% python3 -q
>>> import numpy as np
>>> from numpy import linalg as LA
>>> np.set_printoptions(precision=3, suppress=True, linewidth=140)
>>> m1 = np.loadtxt("block0.csv", delimiter=",")
>>> print(m1)
[[ 0.  2.  4.]
 [ 2.  2.  1.]
 [ 4.  1. -4.]]
>>> print(np.argsort(-LA.norm(m1, axis=0).round(6), kind="stable")[:3])
[2 0 1]
>>> print([round(float(x), 3) for x in LA.svd(m1, compute_uv=False)[:3]])
[6.477, 4.477, 0.0]
>>> left, s, vt = LA.svd(m1)
>>> V = vt[:(s > 1e-8).sum()]
>>> rng = np.random.default_rng(961088)
>>> vec = m1[0] + -3 * m1[2] + rng.integers(2) * np.eye(3)[0]
>>> print(vec)
[-11.  -1.  16.]
>>> print(V.T @ V)
[[ 0.69   0.414 -0.207]
 [ 0.414  0.448  0.276]
 [-0.207  0.276  0.862]]
>>> print(LA.matrix_rank(np.vstack([m1, vec])))
3
>>> labels = rng.permutation(3)
>>> print(labels)
[1 2 0]
>>> out = m1[labels][:, labels]
>>> print(np.trace(out))
-2.0
>>> print(np.round(np.sort(np.abs(LA.eigvals(out))), 3) + 0)
[0.    4.477 6.477]
>>> print(np.allclose(out, m1))
False
>>> print(np.round(LA.det(out), 3), round(float(LA.det(m1[labels])), 3))
0.0 0.0
>>> print(np.diag(out))
[ 2. -4.  0.]
>>> evals, V = LA.eigh(m1)
>>> vec = np.array([2, -2, 0])
>>> print(vec @ m1 @ vec)
-8.0
>>> print(LA.eigvalsh(m1[1:, 1:]))
[-4.162  2.162]
>>> print(vec @ m1 @ vec / (vec @ vec), round(evals[0], 3), np.round(evals[-1], 3))
-1.0 -6.477 4.477
>>> F = np.load("case8.npy")
>>> print(F)
[[ 1.  0.  0.  0.]
 [ 0. -1.  0.  0.]
 [ 0.  0. -1.  0.]
 [ 0.  0.  0.  1.]]
>>> out = F / np.sqrt((F ** 2).mean(axis=1, keepdims=True))
>>> print(LA.norm(out, axis=1))
[2. 2. 2. 2.]
>>> print(LA.matrix_rank(F - F.mean(axis=1, keepdims=True)))
3
>>> arr = np.array([[25.0, -15.0, 20.0, -12.0],
...     [34.0, -24.0, 20.0, -12.0],
...     [27.0, -15.0, 18.0, -12.0],
...     [58.0, -30.0, 44.0, -30.0]])
>>> print(arr)
[[ 25. -15.  20. -12.]
 [ 34. -24.  20. -12.]
 [ 27. -15.  18. -12.]
 [ 58. -30.  44. -30.]]
>>> O, V = LA.qr(arr[:, :3])[0], LA.qr(arr[:, 3:])[0]
>>> s = LA.svd(O.T @ V, compute_uv=False)
>>> print((s > 0.9).sum())
1
>>> print(np.degrees(np.arccos(s.clip(0, 1))))
[0.734]
>>> r0 = np.array([2, 1, 3])
>>> print(np.correlate(m1[2], m1[1], "full"))
[ 4.  9.  6. -6. -8.]
>>> print(np.cross(m1[2, :3], m1[1, :3]))
[  9. -12.   6.]
>>> print(np.convolve(m1[2], r0))
[  8.   6.   5.  -1. -12.]
>>> print(np.polyval(r0, m1[2]))
[39.  6. 31.]
>>> C2 = arr.T @ arr
>>> print(LA.eigvalsh(C2)[::-1])
[12112.354    76.054     3.461     0.132]
>>> print(LA.matrix_rank(C2))
4
>>> print(np.diag(C2))
[5874. 1926. 3060. 1332.]
>>> print(C2)
[[ 5874. -3336.  4218. -2772.]
 [-3336.  1926. -2370.  1548.]
 [ 4218. -2370.  3060. -2016.]
 [-2772.  1548. -2016.  1332.]]
>>> J = np.load("sample3.npy")
>>> print(J)
[[-3.47   0.728  0.541 -3.201]
 [ 2.854 -3.31   5.188 -2.493]
 [-1.88   2.581  5.17  -1.363]
 [-7.32   2.328  1.093 -1.578]
 [ 4.546  2.346  2.522  1.892]
 [-8.374  0.81   1.353 -2.864]
 [ 3.102  3.185  3.825  1.928]
 [-2.404 -1.072  0.365 -1.028]
 [ 2.028 -1.678  0.292 -1.067]
 [ 2.457 -0.405 -5.705  0.768]
 [ 1.738  5.08   3.596 -1.996]
 [-5.143 -2.959  0.469  0.423]
 [ 0.637 -0.189  4.497 -1.029]
 [-3.297  0.808  0.812  0.456]
 [ 1.539  0.513  3.317  2.581]
 [ 2.606  1.305 -4.476 -0.293]
 [-0.292 -0.082 -5.556  1.426]
 [ 5.635 -4.111 -5.158  0.108]]
>>> print(round(float(LA.norm(J[12] - J[3])), 3))
9.03
>>> print(np.round(LA.norm(J, 1), 3), np.round(LA.norm(J, np.inf), 3))
59.322 15.012
>>> print(LA.norm(J, axis=1).argmax())
5
>>> print(np.round(LA.norm(J[12], 1), 3), round(float(LA.norm(J[12], np.inf)), 3))
6.352 4.497
>>> print(LA.norm(J, axis=0))
[16.595  9.906 15.273  7.302]
>>> print(round(J[12] @ J[3], 3))
1.436
>>> print(np.round(LA.norm(J) ** 2 / LA.norm(J, 2) ** 2, 3))
2.058
>>> def softmax(z):
...     e = np.exp(z - z.max(axis=-1, keepdims=True))
...     return e / e.sum(axis=-1, keepdims=True)
... 
>>> print(softmax(J).sum(axis=1))
[1. 1. 1. 1. 1. 1. 1. 1. 1. 1. 1. 1. 1. 1. 1. 1. 1. 1.]
>>> S = J @ J.T / np.sqrt(4)
>>> print(softmax(S)[9] @ J)
[ 5.449 -3.896 -5.188  0.146]
>>> print(softmax(S).round(6).argmax(axis=1))
[ 5  1  2  5  4  5  6  5 17 17 10  5  1  5  6 17 16 17]
>>> A = np.array([[2, -2, 0], [-3, 3, 0], [-3, 3, 0], [-1, 1, 0], [1, -1, 0]])
>>> print(A)
[[ 2 -2  0]
 [-3  3  0]
 [-3  3  0]
 [-1  1  0]
 [ 1 -1  0]]
>>> left, s, vt = LA.svd(A)
>>> print(np.argmax(s[:-1] / (s[1:] + 1e-6)) + 1)
1
>>> out = left[:, :1] @ np.diag(s[:1]) @ vt[:1]
>>> print(LA.matrix_rank(out))
1
>>> print(LA.matrix_rank(A, rtol=0.05))
1
>>> print(LA.cond(A) > 100)
True
>>> print([round(float(x), 3) for x in LA.svd(A, compute_uv=False)[:3]])
[6.928, 0.0, 0.0]
>>> print(LA.matrix_rank(A, rtol=0.1))
1
>>> W0 = np.load("data.npy")
>>> print(W0)
[[ 0  6]
 [ 9 -7]]
>>> labels = rng.permutation(2)
>>> print(labels)
[1 0]
>>> out = W0[labels][:, labels]
>>> print(np.allclose(out, W0))
False
>>> print(np.trace(out))
-7
>>> out = np.array([[1, 0, 0], [0, 0, 1]])
>>> print(LA.matrix_rank(W0 @ out))
2
>>> print(np.einsum("ik,kj->ji", W0, out))
[[ 0  9]
 [ 0  0]
 [ 6 -7]]
>>> print(np.einsum("ij->j", W0))
[ 9 -1]
>>> print(np.vstack([W0, out.T]).shape)
(5, 2)
>>> out = W0 / LA.norm(W0, axis=1, keepdims=True)
>>> C2 = out @ out.T
>>> print(np.argwhere(np.triu(np.abs(C2) > 0.95, 1)))
[]
>>> print(C2[0])
[ 1.    -0.614]
>>> labels = rng.permutation(2)
>>> out = W0[:, labels] * rng.choice([-1, 1], 2)
>>> print(out)
[[ 6  0]
 [-7 -9]]
>>> left, _, vt = LA.svd(W0.T @ out)
>>> print(np.round(left @ vt, 3) + 0)
[[ 0. -1.]
 [ 1.  0.]]
>>> print(labels)
[1 0]
>>> data = np.tanh(np.array([[-1.3, -0.2],
...     [0.9, 1.1],
...     [0.5, -1.4],
...     [1.7, 1.2],
...     [-0.4, -0.3],
...     [-0.9, 1.5],
...     [0.7, 0.1],
...     [2.9, 1.5],
...     [1.3, -0.3],
...     [0.6, 0.6],
...     [0.9, 0.8],
...     [-0.9, 0.1],
...     [-1.4, 1.1],
...     [-1.2, -0.6],
...     [-1.1, -0.1],
...     [1.5, 1.3],
...     [0.2, -0.6],
...     [1.4, -2.6],
...     [1.2, -0.7],
...     [0.3, -1.1],
...     [-0.9, -0.8],
...     [0.5, 0.8],
...     [0.0, -0.5],
...     [-1.0, -1.0],
...     [-0.6, -0.5],
...     [-0.2, 0.0]]) @ np.array([[1.1, 0.2, -0.8], [0.3, -0.1, -0.3]]))
>>> print(data.round(3) + 0)
[[-0.903 -0.235  0.8  ]
 [ 0.867  0.07  -0.782]
 [ 0.129  0.235  0.02 ]
 [ 0.977  0.217 -0.938]
 [-0.485 -0.05   0.388]
 [-0.493 -0.319  0.264]
 [ 0.664  0.129 -0.53 ]
 [ 0.999  0.405 -0.992]
 [ 0.872  0.282 -0.74 ]
 [ 0.686  0.06  -0.578]
 [ 0.843  0.1   -0.744]
 [-0.744 -0.188  0.598]
 [-0.837 -0.371  0.658]
 [-0.905 -0.178  0.814]
 [-0.845 -0.207  0.721]
 [ 0.967  0.168 -0.92 ]
 [ 0.04   0.1    0.02 ]
 [ 0.641  0.493 -0.327]
 [ 0.804  0.3   -0.635]
 [ 0.     0.168  0.09 ]
 [-0.843 -0.1    0.744]
 [ 0.658  0.02  -0.565]
 [-0.149  0.05   0.149]
 [-0.885 -0.1    0.8  ]
 [-0.67  -0.07   0.558]
 [-0.217 -0.04   0.159]]
>>> print(np.round(LA.norm(W0, 1), 3), round(float(LA.norm(W0, np.inf)), 3))
13.0 16.0
>>> print(W0[1] @ W0[0])
-42
>>> print(LA.norm(W0, axis=0))
[9.   9.22]
>>> print(LA.norm(W0, axis=1))
[ 6.    11.402]
>>> print(round(LA.norm(W0) ** 2 / LA.norm(W0, 2) ** 2, 3))
1.137
>>> print(LA.norm(W0, axis=1).argmax())
1
>>> print(np.round(softmax(W0[1] + -2), 3) + 0)
[1. 0.]
>>> print(softmax(W0).sum(axis=1))
[1. 1.]
>>> print(np.round(softmax(W0[1]), 3) + 0)
[1. 0.]
>>> S = W0 @ W0.T / np.sqrt(2)
>>> print(softmax(S).round(6).argmax(axis=1))
[0 1]
>>> print(np.round(softmax(S + np.triu(np.full(S.shape, -np.inf), 1)), 3) + 0)
[[1. 0.]
 [0. 1.]]
>>> vec = np.array([7, 8])
>>> print((W0 * vec).sum(axis=1))
[48  7]
>>> print(W0 @ vec)
[48  7]
>>> print(W0 * vec)
[[  0  48]
 [ 63 -56]]
>>> print(np.sign((W0 @ vec).round(6)))
[1 1]
>>> print(LA.norm(W0 @ vec) <= LA.norm(W0, 2) * LA.norm(vec) + 1e-9)
True
>>> evals, V = LA.eig(W0)
>>> print(np.sort(LA.eigvals(W0.T)))
[-11.639   4.639]
>>> print(evals)
[  4.639 -11.639]
>>> print(round(LA.det(W0[::-1]), 3))
54.0
>>> print(np.einsum("ij,ji->", W0, W0))
157
>>> print(np.kron(np.eye(2, dtype=int), W0))
[[ 0  6  0  0]
 [ 9 -7  0  0]
 [ 0  0  0  6]
 [ 0  0  9 -7]]
>>> print(np.poly(W0))
[  1.   7. -54.]
>>> O, _ = LA.qr(np.array([[-1.0, -0.1, -0.4, 0.7, 0.2],
...     [-0.5, -1.6, -1.8, 1.4, -0.6],
...     [-0.1, -0.1, 0.8, 0.0, -0.4],
...     [0.0, 0.2, 0.2, -1.4, 0.5],
...     [0.1, -0.4, -0.8, -0.3, 0.2]]))
>>> V, _ = LA.qr(np.array([[-2.0, -0.5, -1.4], [-0.6, 0.9, -0.5], [-0.2, 0.9, -0.2]]))
>>> s = 10 * 0.2 ** np.arange(3)
>>> M = O[:, :3] * s @ V[:3]
>>> print(M)
[[ 8.228 -3.016 -1.602]
 [ 4.719 -0.031  0.561]
 [ 0.893  0.032 -0.353]
 [-0.078 -0.192 -0.174]
 [-0.679  0.581  0.642]]
>>> left, s, vt = LA.svd(M, full_matrices=False)
>>> print(np.round(left.T @ left, 3) + 0)
[[1. 0. 0.]
 [0. 1. 0.]
 [0. 0. 1.]]
>>> print(round(float(np.sqrt((s ** 2).sum())), 3), np.round(LA.norm(M), 3))
10.206 10.206
>>> print(np.allclose(left * s @ vt, M))
True
>>> print(np.round(left.T @ M @ vt.T, 3) + 0)
[[10.   0.   0. ]
 [ 0.   2.   0. ]
 [ 0.   0.   0.4]]
>>> print(s / s[0])
[1.   0.2  0.04]
>>> print(np.abs(vt[0]))
[0.953 0.274 0.126]
>>> print((s > 1e-8).sum())
3
>>> print(np.round(vt @ vt.T, 3) + 0)
[[1. 0. 0.]
 [0. 1. 0.]
 [0. 0. 1.]]
>>> print(np.abs(left[:, 0]).round(6).argmax())
0
>>> vec = np.array([3, 1, 1])
>>> target = M @ vec
>>> print(LA.lstsq(M, target)[0])
[3. 1. 1.]
>>> target = target + 0.05 * rng.normal(size=5)
>>> print(target)
[20.049 14.705  2.297 -0.596 -0.749]
>>> beta, *_ = LA.lstsq(M, target)
>>> print(beta.round())
[3. 1. 1.]
>>> print(beta)
[2.986 0.886 1.155]
>>> print(round(float(LA.norm(target - M @ beta)), 3))
0.025
>>> print(np.round(M.T @ (target - M @ beta), 3) + 0)
[0. 0. 0.]
>>> proj = M @ LA.solve(M.T @ M, M.T)
>>> print(np.allclose(proj @ proj, proj))
True
>>> out = np.array([[1, -1], [-1, 1], [2, 2]])
>>> print(np.einsum("ik,kj->ij", M, out))
[[  8.04  -14.449]
 [  5.872  -3.628]
 [  0.154  -1.567]
 [ -0.234  -0.462]
 [  0.024   2.544]]
>>> print(out.T @ M.T)
[[  8.04    5.872   0.154  -0.234   0.024]
 [-14.449  -3.628  -1.567  -0.462   2.544]]
>>> print(np.vstack([M, out.T]).shape)
(7, 3)
>>> labels = rng.permutation(3)
>>> out = M[:, labels] * rng.choice([-1, 1], 3)
>>> print(out)
[[-8.228  3.016  1.602]
 [-4.719  0.031 -0.561]
 [-0.893 -0.032  0.353]
 [ 0.078  0.192  0.174]
 [ 0.679 -0.581 -0.642]]
>>> left, _, vt = LA.svd(M.T @ out)
>>> print(np.round(LA.lstsq(M, out)[0], 3) + 0)
[[-1.  0.  0.]
 [ 0. -1.  0.]
 [ 0.  0. -1.]]
